% python3 -q
>>> import numpy as np
>>> np.set_printoptions(suppress=True, linewidth=200)
>>> def tidy(a):
...     return np.round(a, 2) + 0
... 
>>> W0 = np.load("mat.npy")
>>> W0
array([[-29.71,  -2.34, -41.78,  -0.26,   4.26,   4.46,  -4.28,   4.24, -45.18, -41.57,  10.28],
       [-30.07,  -0.05, -38.85,  -0.65,   5.82,   6.89,  -3.98,   4.39, -47.21, -41.21,   8.68],
       [-29.16,  -2.18, -41.79,   0.96,   5.45,   5.41,  -6.49,   5.57, -44.83, -37.53,  11.2 ],
       [-29.58,   0.55, -40.85,  -0.08,   6.02,   6.14,  -5.71,   4.55, -44.61, -38.78,   9.29],
       [-30.6 ,   0.77, -39.08,  -0.56,   5.  ,   4.76,  -5.48,   4.71, -45.51, -39.76,  10.72],
       [-29.7 ,  -1.42, -38.83,   0.19,   5.31,   4.51,  -5.05,   7.12, -43.46, -39.09,   9.88],
       [-30.56,   0.69, -40.59,  -0.75,   5.98,   4.54,  -6.49,   3.74, -44.14, -40.63,  10.96],
       [-31.87,  -1.46, -39.96,   2.63,   5.91,   4.32,  -5.18,   5.98, -44.56, -39.49,   9.22],
       [-28.43,  -0.98, -40.28,   0.69,   4.57,   4.65,  -6.11,   5.28, -45.47, -39.41,   9.76],
       [-29.14,   0.52, -40.16,   0.45,   5.78,   5.5 ,  -4.63,   3.23, -44.05, -40.6 ,   9.74],
       [-28.84,  -0.31, -40.88,   0.6 ,   5.16,   6.93,  -6.62,   7.34, -45.75, -40.37,   9.57],
       [-28.76,   0.18, -40.23,  -0.94,   4.99,   3.13,  -3.71,   5.69, -43.75, -40.53,   8.93],
       [-28.9 ,  -0.48, -39.75,   1.12,   4.19,   6.34,  -4.8 ,   4.41, -44.88, -39.37,   8.52]])
>>> other = np.array([[-1, -1],
...     [5, 3],
...     [0, -7],
...     [3, -8],
...     [-3, -9],
...     [-6, -6],
...     [0, 3],
...     [-6, -1],
...     [9, 1],
...     [-2, 9],
...     [7, -4]])
>>> np.vstack([W0, other.T]).shape
(15, 11)
>>> other @ W0
Traceback (most recent call last):
  File "<python-input-7>", line 1, in <module>
    other @ W0
    ~~~~~~^~~~
ValueError: matmul: Input operand 1 has a mismatch in its core dimension 0, with gufunc signature (n?,k),(k,m?)->(n?,m?) (size 13 is different from 2)
>>> X = np.loadtxt("data.csv", delimiter=",")
>>> X
array([[ 8., -8.,  1., -7.,  2.,  2.,  4.],
       [ 4.,  8., -8.,  1., -7.,  2.,  2.],
       [ 2.,  4.,  8., -8.,  1., -7.,  2.],
       [ 2.,  2.,  4.,  8., -8.,  1., -7.],
       [-7.,  2.,  2.,  4.,  8., -8.,  1.],
       [ 1., -7.,  2.,  2.,  4.,  8., -8.],
       [-8.,  1., -7.,  2.,  2.,  4.,  8.]])
>>> np.trace(X)
np.float64(56.0)
>>> X.inv()
Traceback (most recent call last):
  File "<python-input-11>", line 1, in <module>
    X.inv()
    ^^^^^
AttributeError: 'numpy.ndarray' object has no attribute 'inv'
>>> tidy(np.linalg.matrix_power(X, 3))
array([[-2725.,  -655.,   683.,  -278.,  3322., -1600.,  1261.],
       [ 1261., -2725.,  -655.,   683.,  -278.,  3322., -1600.],
       [-1600.,  1261., -2725.,  -655.,   683.,  -278.,  3322.],
       [ 3322., -1600.,  1261., -2725.,  -655.,   683.,  -278.],
       [ -278.,  3322., -1600.,  1261., -2725.,  -655.,   683.],
       [  683.,  -278.,  3322., -1600.,  1261., -2725.,  -655.],
       [ -655.,   683.,  -278.,  3322., -1600.,  1261., -2725.]])
>>> np.allclose(X, X.T)
False
